$ python -q
>>> import numpy as np
>>> from numpy import linalg as LA
>>> np.set_printoptions(precision=2, suppress=True, linewidth=200, floatmode="fixed")
>>> tidy = lambda a: np.round(a, 2) + 0
>>> arr = np.load("case3.npy")
>>> tidy(arr)
array([[0.30, 0.18, 0.42],
       [0.18, 0.11, 0.25],
       [0.42, 0.25, 0.59]])
>>> # symmetric
>>> left, sigma, VT = LA.svd(arr)
>>> print(tidy(sigma))
[1.00 0.00 0.00]
>>> np.argmax(sigma[:-1] / (sigma[1:] + 1e-6)) + 1
np.int64(1)
>>> A2 = left[:, :1] @ np.diag(sigma[:1]) @ VT[:1]
>>> tidy(np.abs(arr - A2).max())
np.float64(0.0)
>>> LA.matrix_rank(A2)
np.int64(1)
>>> data = np.loadtxt("layer15.csv", delimiter=",")
>>> data
array([[0.50, 0.25, 0.25, 0.00],
       [0.00, 0.40, 0.20, 0.40],
       [0.17, 0.50, 0.33, 0.00],
       [0.38, 0.25, 0.12, 0.25]])
>>> # a transition matrix
>>> u, v = data[2], data[3]
>>> tidy(u @ u)
np.float64(0.39)
>>> pr = (u @ v) / (u @ u) * u
>>> print(tidy((v - pr) @ u))
0.0
>>> tidy(np.outer(u, v))
array([[0.06, 0.04, 0.02, 0.04],
       [0.19, 0.12, 0.06, 0.12],
       [0.13, 0.08, 0.04, 0.08],
       [0.00, 0.00, 0.00, 0.00]])
>>> A2 = np.array([[2, -1, 1], [0, -1, 0], [1, 0, 2], [1, 1, 0]])
>>> print(tidy(data @ A2))
[[ 1.25 -0.75  1.00]
 [ 0.60  0.00  0.40]
 [ 0.67 -0.67  0.83]
 [ 1.13 -0.38  0.62]]
>>> LA.matrix_rank(np.vstack([data, A2.T]))
np.int64(4)
>>> print(LA.matrix_rank(data @ A2))
3
>>> tidy(np.einsum("ik,kj->ij", data, A2))
array([[ 1.25, -0.75,  1.00],
       [ 0.60,  0.00,  0.40],
       [ 0.67, -0.67,  0.83],
       [ 1.13, -0.38,  0.62]])
>>> np.einsum("ij->j", data)
array([1.05, 1.40, 0.90, 0.65])
>>> np.vstack([data, A2.T]).shape
(7, 4)
>>> mat = np.array([[-0.1, -1.1, 1.7, 1.0],
...     [1.6, -1.2, -0.7, 0.6],
...     [0.1, 0.7, 1.3, -1.4],
...     [-1.9, -0.1, -0.7, 0.5]])
>>> mat[:, 1] *= 10
>>> mat
array([[ -0.10, -11.00,   1.70,   1.00],
       [  1.60, -12.00,  -0.70,   0.60],
       [  0.10,   7.00,   1.30,  -1.40],
       [ -1.90,  -1.00,  -0.70,   0.50]])
>>> # column 1 dominates
>>> tidy(LA.eigvals(mat))
array([-9.34,  2.34, -1.89, -1.41])
>>> print(tidy(LA.eigvals(mat).sum().real))
-10.3
>>> def softmax(z):
...     e = np.exp(z - z.max(axis=-1, keepdims=True))
...     return e / e.sum(axis=-1, keepdims=True)
... 
>>> tidy(softmax(mat[1] + -3))
array([0.68, 0.00, 0.07, 0.25])
>>> S = mat @ mat.T / np.sqrt(4)
>>> tidy(softmax(S)[1] @ mat)
array([  1.60, -12.00,  -0.70,   0.60])
>>> tidy(softmax(S + np.triu(np.full(S.shape, -np.inf), 1)))
array([[1.00, 0.00, 0.00, 0.00],
       [0.00, 1.00, 0.00, 0.00],
       [0.00, 0.00, 1.00, 0.00],
       [0.57, 0.39, 0.00, 0.04]])
>>> softmax(S).round(6).argmax(axis=1)
array([1, 1, 2, 0])
>>> print(tidy(np.sort(np.abs(LA.eigvals(mat)))))
[1.41 1.89 2.34 9.34]
>>> print(np.allclose(mat @ mat.T, mat.T @ mat))
False
>>> np.allclose(mat, mat.T)
False
>>> print(tidy(LA.det(mat)))
-58.26
